$ python3 -q
>>> import numpy as np
>>> import numpy.linalg as la
>>> np.set_printoptions(precision=2, suppress=True, linewidth=200)
>>> data = np.loadtxt("w.csv", delimiter=",")
>>> data
array([[ 0.,  1., -1.],
       [-1.,  0.,  0.],
       [ 1.,  0.,  0.]])
>>> # null space of dimension 1
>>> rank = la.matrix_rank(data)
>>> rank
np.int64(2)
>>> null = la.svd(data)[2][rank:].T
>>> null.shape
(3, 1)
>>> np.allclose(data @ null, 0)
True
>>> np.abs(np.diag(la.qr(data)[1])) > 1e-9
array([ True,  True, False])
>>> np.unique(data.round(6), axis=0).shape
(3, 3)
>>> np.allclose(data[:-1].T @ la.lstsq(data[:-1].T, data[-1])[0], data[-1])
True
>>> mat = np.load("arr.npy")
>>> mat
array([[-10.51, -16.94,  -1.64],
       [  4.65, -12.55,  14.86],
       [  4.12, -15.89, -11.42],
       [ 13.35, -14.2 ,  -4.49],
       [-18.71,   0.59,   7.04],
       [ -9.85,  -3.33, -17.08],
       [ -4.08,  19.52,  -1.57],
       [ -3.32, -11.45,  16.06],
       [-12.77, -13.52,  -7.36],
       [  3.09,  -4.43, -19.26],
       [ -6.71,  12.22,  14.34],
       [  4.89,   6.52,  18.26],
       [  0.11,   6.05,  19.06],
       [-11.46,   9.56, -13.32],
       [ 10.93, -15.96,   5.09],
       [  2.58, -10.54,  16.8 ],
       [ 14.4 , -13.81,   1.36],
       [-11.65,  16.12,  -2.11],
       [  7.54,   1.77, -18.44],
       [  1.78, -17.4 ,   9.7 ],
       [ 13.71,  14.55,   0.56],
       [ -0.84,  19.61,   3.83],
       [-12.64, -14.96,  -4.06],
       [-18.24,  -8.16,   0.83],
       [-14.75,   1.95,  13.37],
       [  8.08,  -6.29, -17.18],
       [ 12.59,  -8.54,  12.99],
       [ 19.72,  -0.29,  -3.3 ],
       [ -7.29,  13.21,  13.12],
       [  6.48,  17.  ,  -8.31],
       [  1.22, -15.93,  12.03],
       [  8.65, -16.08,   8.17],
       [-14.89, -13.04,   2.9 ]])
>>> dist = la.norm(mat[:, None] - mat[None], axis=-1)
>>> la.norm(mat, axis=1)
array([20.  , 20.  , 20.  , 20.  , 20.  , 20.  , 20.  , 20.  , 20.  , 20.  , 20.  , 20.  , 20.  , 20.  , 20.  , 20.  , 20.  , 20.  , 20.  , 20.  , 20.  , 20.  , 20.  , 20.  , 20.  , 20.  , 20.  ,
       20.  , 19.99, 20.  , 20.  , 20.  , 20.  ])
>>> dist.mean(axis=1).argmax()
np.int64(29)
>>> (dist + 1e9 * np.eye(33)).round(6).argmin(axis=1)
array([22, 15,  3, 16, 24,  9, 21, 15, 22, 25, 28, 12, 11, 17, 31,  1, 14,  6,  9, 30, 29,  6,  8, 32,  4,  9,  1, 16, 10, 20, 19, 14, 23])
>>> dist[:5, :5]
array([[ 0.  , 22.83, 17.63, 24.19, 21.21],
       [22.83,  0.  , 26.5 , 21.28, 27.92],
       [17.63, 26.5 ,  0.  , 11.67, 33.67],
       [24.19, 21.28, 11.67,  0.  , 37.14],
       [21.21, 27.92, 33.67, 37.14,  0.  ]])
>>> M = np.load("m.npy")
>>> M.round(2) + 0
array([[-0.17,  0.25, -0.32, -0.51],
       [ 0.13, -0.73, -0.37, -0.35],
       [ 0.  , -0.32, -0.34,  0.63],
       [-0.42,  0.23, -0.51,  0.  ],
       [ 0.33,  0.03, -0.09, -0.22],
       [-0.38, -0.08, -0.37,  0.09],
       [-0.59,  0.01,  0.25, -0.12],
       [-0.21, -0.02,  0.13,  0.34],
       [ 0.38,  0.5 , -0.41,  0.18]])
>>> # columns are unit length and at right angles
>>> x0 = np.array([2, 9, 7, 3])
>>> np.einsum("ij,j->i", M, x0)
array([-1.84, -9.92, -3.31, -2.31, -0.36, -3.78,  0.26,  1.35,  2.93])
>>> M @ x0
array([-1.84, -9.92, -3.31, -2.31, -0.36, -3.78,  0.26,  1.35,  2.93])
>>> M @ np.ones(4)
array([-0.75, -1.32, -0.02, -0.69,  0.06, -0.73, -0.45,  0.24,  0.65])
>>> (M * x0).sum(axis=1)
array([-1.84, -9.92, -3.31, -2.31, -0.36, -3.78,  0.26,  1.35,  2.93])
>>> np.round(la.pinv(M), 2) + 0
array([[-0.17,  0.13,  0.  , -0.42,  0.33, -0.38, -0.59, -0.21,  0.38],
       [ 0.25, -0.73, -0.32,  0.23,  0.03, -0.08,  0.01, -0.02,  0.5 ],
       [-0.32, -0.37, -0.34, -0.51, -0.09, -0.37,  0.25,  0.13, -0.41],
       [-0.51, -0.35,  0.63,  0.  , -0.22,  0.09, -0.12,  0.34,  0.18]])
>>> np.round(M.T @ M, 2) + 0
array([[1., 0., 0., 0.],
       [0., 1., 0., 0.],
       [0., 0., 1., 0.],
       [0., 0., 0., 1.]])
>>> round(M[:, 1] @ M[:, 3], 2)
np.float64(-0.0)
>>> other = np.c_[M[:, :1] @ np.array([[-2]]), np.array([0, 2, 2, 0, 1, 1, 0, 0, 2])]
>>> other
array([[ 0.33,  0.  ],
       [-0.25,  2.  ],
       [ 0.  ,  2.  ],
       [ 0.84,  0.  ],
       [-0.67,  1.  ],
       [ 0.75,  1.  ],
       [ 1.17,  0.  ],
       [ 0.42,  0.  ],
       [-0.75,  2.  ]])
>>> la.matrix_rank(np.c_[M, other])
np.int64(5)
>>> print(np.round(la.norm(other - M @ la.lstsq(M, other)[0], axis=0), 2) + 0)
[0.   1.96]
>>> la.norm(la.qr(M)[0].T @ other, axis=0) ** 2 / ((other ** 2).sum(axis=0) + 1e-12)
array([1.  , 0.72])
>>> np.round(la.lstsq(M, other[:, 0])[0], 2) + 0
array([-2.,  0.,  0.,  0.])
>>> cent = mat[[1, 25]].astype(float)
>>> for _ in range(5):
...     lab = la.norm(mat[:, None] - cent, axis=-1).argmin(axis=1)
...     cent = np.array([mat[lab == j].mean(axis=0) for j in range(2)])
... 
>>> lab
array([0, 0, 1, 1, 0, 1, 1, 0, 0, 1, 0, 0, 0, 1, 0, 0, 0, 1, 1, 0, 1, 1, 0, 0, 0, 1, 0, 1, 0, 1, 0, 0, 0])
>>> np.abs(cent[1] - cent[0]).argmax()
np.int64(2)
>>> other = M / np.sqrt((M ** 2).mean(axis=1, keepdims=True))
>>> other[4]
array([ 1.63,  0.13, -0.42, -1.07])
>>> la.norm(other, axis=1)
array([2., 2., 2., 2., 2., 2., 2., 2., 2.])
>>> W0 = np.loadtxt("test7.csv", delimiter=",")
>>> W0
array([[2., 0., 2., 3., 2., 1., 1., 0., 0.],
       [0., 3., 1., 0., 1., 3., 2., 0., 2.],
       [0., 0., 2., 0., 0., 0., 2., 3., 3.],
       [0., 0., 0., 2., 0., 1., 3., 3., 3.],
       [0., 0., 0., 0., 0., 0., 2., 3., 0.],
       [0., 0., 0., 0., 0., 2., 1., 3., 2.],
       [0., 0., 0., 0., 0., 0., 0., 3., 0.],
       [0., 0., 0., 0., 0., 0., 0., 2., 3.],
       [0., 0., 0., 0., 0., 0., 0., 0., 2.]])
>>> x0 = np.array([0, 4, 2, 2])
>>> rhs = M @ x0
>>> b, lr = np.zeros(4), 1 / la.norm(M, 2) ** 2
>>> for i in range(10):
...     b -= lr * M.T @ (M @ b - rhs)
...     if i % 2 == 0: print(i, round(la.norm(M @ b - rhs), 2))
... 
0 0.0
2 0.0
4 0.0
6 0.0
8 0.0
>>> b.round(2) + 0
array([0., 4., 2., 2.])
>>> round(float(la.det(W0)), 2)
0.0
>>> assert W0 == W0.T
Traceback (most recent call last):
  File "<python-input-53>", line 1, in <module>
    assert W0 == W0.T
           ^^^^^^^^^^
ValueError: The truth value of an array with more than one element is ambiguous. Use a.any() or a.all()
>>> np.trace(W0)
np.float64(15.0)
>>> print(np.allclose(W0, W0.T))
False
>>> round(float(np.abs(la.eigvals(W0)).max()), 2)
3.0
>>> sv = 3 * 0.7 ** np.arange(5)
>>> rng = np.random.default_rng(72)
>>> F = rng.normal(size=(27, 5)) * rng.permutation(sv)
>>> print(F)
[[-1.47 -0.08  0.42 -3.54 -1.44]
 [-1.41  3.01  0.8   0.67  0.46]
 [-0.89 -3.53  0.34  1.58 -0.09]
 [-2.91  0.78  0.09 -1.6   0.81]
 [ 2.12  2.53  0.09 -1.23  0.54]
 [-1.89  2.52  0.54  0.17  1.02]
 [-0.71  2.45  0.35 -0.14  0.76]
 [-0.97 -0.98 -1.13  0.12  0.61]
 [ 1.03  1.26  0.49  1.94 -1.52]
 [-0.56 -2.55 -0.29  0.34  1.04]
 [-0.66 -2.14 -1.49  2.52 -0.58]
 [ 1.94  1.32 -0.45 -3.31 -0.64]
 [-0.27  0.06  0.49 -2.58 -0.44]
 [-0.46  3.14  0.38  0.08 -0.19]
 [-1.76  0.09 -1.7  -3.04 -0.93]
 [ 0.42  1.02  0.26  1.35 -0.71]
 [-0.5  -3.05  0.18 -2.53  0.29]
 [ 3.71  5.19 -0.27 -1.71  0.31]
 [-0.74 -1.28  1.44 -1.87  0.25]
 [-0.31  4.37  0.26 -1.43  1.16]
 [ 0.32 -2.83 -0.54 -3.9  -0.54]
 [-0.07 -1.25 -0.62 -0.18 -0.45]
 [ 0.05  1.47  0.01 -1.55 -0.92]
 [ 0.41 -5.29  0.11  0.17 -3.61]
 [-2.49 -0.9  -1.2   1.03  0.66]
 [ 0.02 -0.44  0.18  1.11  0.4 ]
 [ 0.22  1.81  0.44 -1.26  1.63]]
>>> u = np.array([5, -4])
>>> print(np.cross(data[1, :3], data[2, :3]))
[ 0.  0. -0.]
>>> np.array([np.convolve(row, u, "same") for row in data])
array([[ 0.,  5., -9.],
       [-5.,  4.,  0.],
       [ 5., -4.,  0.]])
